% python3 -q
>>> import numpy as np
>>> np.set_printoptions(precision=2, suppress=True, linewidth=160)
>>> rd = lambda a: np.round(a, 2) + 0
>>> K = np.loadtxt("x.csv", delimiter=",")
>>> print(rd(K))
[[ 13.93  -3.52 -13.91]
 [ -6.11  18.35  -5.11]
 [  4.87  13.03 -14.37]
 [-13.1   13.86   6.04]
 [ -4.3   18.19  -7.11]
 [ -9.8   -6.89  16.02]
 [ 12.07   2.49 -15.75]
 [ 12.7  -14.58  -5.1 ]
 [ -9.55  -7.28  15.99]
 [ 14.21  -9.97  -9.93]
 [  7.32  10.37 -15.46]
 [  5.09  12.81 -14.49]
 [ 14.03  -4.08 -13.65]
 [-11.26  16.38   2.22]
 [ -5.12 -12.79  14.5 ]
 [  2.14 -17.61   9.25]
 [ -4.29 -13.57  14.05]
 [ -4.33  18.2   -7.08]
 [  0.42 -16.86  10.75]
 [-13.9    3.34  13.99]
 [ 12.21   2.18 -15.69]
 [ -1.69 -15.61  12.38]
 [-13.88  11.7    8.39]
 [ -8.5   17.99  -2.08]]
>>> np.allclose(K[:-1].T @ np.linalg.lstsq(K[:-1].T, K[-1])[0], K[-1])
True
>>> print(rd(K @ np.linalg.pinv(K) @ K))
[[ 13.93  -3.52 -13.91]
 [ -6.11  18.35  -5.11]
 [  4.87  13.03 -14.37]
 [-13.1   13.86   6.04]
 [ -4.3   18.19  -7.11]
 [ -9.8   -6.89  16.02]
 [ 12.07   2.49 -15.75]
 [ 12.7  -14.58  -5.1 ]
 [ -9.55  -7.28  15.99]
 [ 14.21  -9.97  -9.93]
 [  7.32  10.37 -15.46]
 [  5.09  12.81 -14.49]
 [ 14.03  -4.08 -13.65]
 [-11.26  16.38   2.22]
 [ -5.12 -12.79  14.5 ]
 [  2.14 -17.61   9.25]
 [ -4.29 -13.57  14.05]
 [ -4.33  18.2   -7.08]
 [  0.42 -16.86  10.75]
 [-13.9    3.34  13.99]
 [ 12.21   2.18 -15.69]
 [ -1.69 -15.61  12.38]
 [-13.88  11.7    8.39]
 [ -8.5   17.99  -2.08]]
>>> print(np.linalg.lstsq(K[:-1].T, K[-1])[2])
2
>>> np.abs(np.diag(np.linalg.qr(K)[1])) > 1e-9
array([ True,  True, False])
>>> J = np.load("dump.npy")
>>> print(rd(J))
[[ -0.82  -2.72  -0.05   1.25   1.43  -5.05  -1.29   5.2   -3.31   5.72]
 [  0.01  -0.95   1.86  -4.99   0.76   2.63   3.14   7.64  -4.41   4.54]
 [ -3.2    9.31   8.62  -5.07   0.44  -0.63   5.98   8.09  -7.61   3.77]
 [ -1.05   0.57   3.22  -1.44  -2.78  -3.41   3.31   0.61   2.72  -0.16]
 [ -4.45  -0.22   3.92  -1.96  -4.77  -2.68   2.99  -2.64   3.87  -3.46]
 [ -1.99   7.54   8.29  -5.06  -4.01  -1.08   7.99   1.33   1.79  -2.12]
 [ -4.77  -6.05   0.6   -5.74  -2.49   4.93   1.43   1.9   -1.37  -0.8 ]
 [ -1.22 -11.04  -4.34  -1.69   0.9    1.68  -2.83   4.79  -2.69   4.59]
 [ -0.33  -5.83  -1.24  -1.32  -0.35  -0.91  -0.1    3.49  -0.32   3.15]
 [ -5.58  -5.03  -0.09   2.8   -1.42  -6.73  -3.3   -0.73  -0.43   1.16]
 [ -0.61  -0.53   3.39  -7.5   -2.97   5.13   6.18   3.27   0.94  -0.8 ]
 [ -2.76  -2.27   2.04  -1.31  -3.59  -2.7    1.94  -1.24   3.47  -1.58]
 [ -3.42  -0.1    3.41  -3.48  -1.97  -0.11   2.78   2.47  -1.27   0.4 ]
 [ -5.57  -9.12  -2.41  -0.04   0.06  -1.17  -4.14   2.4   -3.8    2.9 ]
 [  1.56   0.54   1.94  -4.42   2.71   1.68   3.01  10.67  -6.9    7.5 ]
 [ -1.78 -10.28  -4.12   0.45   1.02  -1.43  -3.88   3.93  -2.5    4.82]
 [ -4.22   0.82   4.77  -3.41  -5.1   -1.14   4.36  -2.25   3.89  -3.96]
 [  1.16   2.4    3.19  -3.6    1.79  -0.23   3.62   9.06  -5.38   6.28]
 [ -6.38   1.17   4.64  -2.64  -2.09  -1.55   1.78   1.66  -2.97  -0.15]
 [  2.42  -1.34   0.78  -1.47   0.2   -2.26   2.41   5.3   -0.09   4.41]
 [ -6.76  -8.64  -1.    -4.16  -1.37   4.02  -1.64   2.22  -3.83   0.48]
 [ -8.09  -9.99  -2.53   0.51   0.19  -1.45  -5.75   1.9   -5.48   2.69]
 [ -6.66  -2.33   1.23   3.49   0.4   -8.13  -3.94   1.85  -4.67   3.55]
 [ -1.06   4.14   5.42  -8.16   1.27   5.38   5.98  10.5   -8.21   4.92]
 [ -5.34  -8.76  -1.7    2.23  -4.    -5.25  -3.03  -4.76   4.83  -2.41]
 [ -1.27  -0.61   2.13  -2.49  -0.06  -0.98   1.94   5.04  -2.77   3.4 ]
 [ -3.25  -7.38  -1.86  -1.73   1.26   0.67  -2.38   5.55  -5.35   4.81]
 [ -1.36   1.28   3.41  -4.29   0.46   0.94   3.26   6.96  -4.85   4.  ]
 [  1.78  -0.09   2.19  -2.99  -1.35  -0.93   4.18   3.8    1.52   2.11]
 [ -5.56  -6.63  -0.19  -0.67  -3.03  -1.82  -1.35  -1.61   1.31  -1.29]
 [ -2.19   8.43   7.22  -2.09   1.65  -4.18   3.93   8.43  -7.74   5.77]
 [ -1.98  -9.1   -2.63  -1.63  -1.1    0.54  -1.42   1.9    0.23   1.79]
 [  1.95  -2.13  -0.64  -0.32   4.33  -2.65  -0.7   10.76  -7.48  10.  ]
 [ -2.43   2.79   5.46  -5.    -3.48   0.6    5.75   1.45   1.19  -1.55]
 [  0.07   6.69   5.92  -2.5    1.14  -3.26   4.59   7.93  -5.09   5.37]
 [ -8.16  -6.89   0.53  -4.91  -1.89   4.41  -0.87   1.86  -4.44  -0.48]
 [ -3.79   0.07   4.32  -2.44  -6.11  -2.44   4.25  -4.29   6.59  -5.2 ]
 [  1.75   0.87   2.42  -2.28  -0.22  -1.97   3.6    5.27  -0.45   3.71]
 [ -2.87  -4.72   0.39  -3.85  -0.86   2.17   0.89   3.82  -2.43   1.89]]
>>> np.unravel_index(np.abs(J).argmax(), J.shape)
(np.int64(7), np.int64(1))
>>> print(np.count_nonzero(J))
390
>>> rd(J.sum(axis=0))
array([-98.24, -76.13,  68.47, -93.89, -35.  , -29.36,  52.69, 133.52, -73.53,  79.77])
>>> rd(J.mean(axis=0))
array([-2.52, -1.95,  1.76, -2.41, -0.9 , -0.75,  1.35,  3.42, -1.89,  2.05])
>>> W0 = np.load("out11.npy")
>>> W0
array([[ -1.2,   1.7,  -0.1,  -0.6,  -0.1,   4.5,  -1.6,   1.6],
       [ -0.6,  -0.4,  -0.2,   0.6,   0.6, -11. ,  -1.5,  -0.5],
       [ -1.4,   0.3,  -1.6,  -1.3,  -0.5, -15. ,  -0.2,   1.7],
       [ -0.8,   0.7,   1.8,   1.2,   0.3,   0.5,  -0.5,  -1.2],
       [ -0.7,   0.9,   1.6,  -0.1,   0.2,  -4.5,   1.5,  -1.5],
       [ -0.9,  -0.7,  -0.5,  -1.9,  -0.8,   1.5,   1.7,  -0.4],
       [ -0.3,  -0.1,   0.8,  -0.6,  -0.5,  -9. ,  -2.2,   2. ]])
>>> x0 = np.array([-2, -2, -2, 2, -1, -1, 1, 2])
>>> W0 * x0
array([[ 2.4, -3.4,  0.2, -1.2,  0.1, -4.5, -1.6,  3.2],
       [ 1.2,  0.8,  0.4,  1.2, -0.6, 11. , -1.5, -1. ],
       [ 2.8, -0.6,  3.2, -2.6,  0.5, 15. , -0.2,  3.4],
       [ 1.6, -1.4, -3.6,  2.4, -0.3, -0.5, -0.5, -2.4],
       [ 1.4, -1.8, -3.2, -0.2, -0.2,  4.5,  1.5, -3. ],
       [ 1.8,  1.4,  1. , -3.8,  0.8, -1.5,  1.7, -0.8],
       [ 0.6,  0.2, -1.6, -1.2,  0.5,  9. , -2.2,  4. ]])
>>> np.linalg.norm(W0 @ x0) <= np.linalg.norm(W0, 2) * np.linalg.norm(x0) + 1e-9
np.True_
>>> (W0 @ x0).argmax()
np.int64(2)
>>> np.sign((W0 @ x0).round(6))
array([-1.,  1.,  1., -1., -1.,  1.,  1.])
>>> print(rd(W0 @ (2 * x0)))
[-9.6 23.  43.  -9.4 -2.   1.2 18.6]
>>> rd(np.einsum("ij,j->i", W0, x0))
array([-4.8, 11.5, 21.5, -4.7, -1. ,  0.6,  9.3])
>>> rd(W0 @ np.ones(8))
array([  4.2, -13. , -18. ,   2. ,  -2.6,  -2. ,  -9.9])
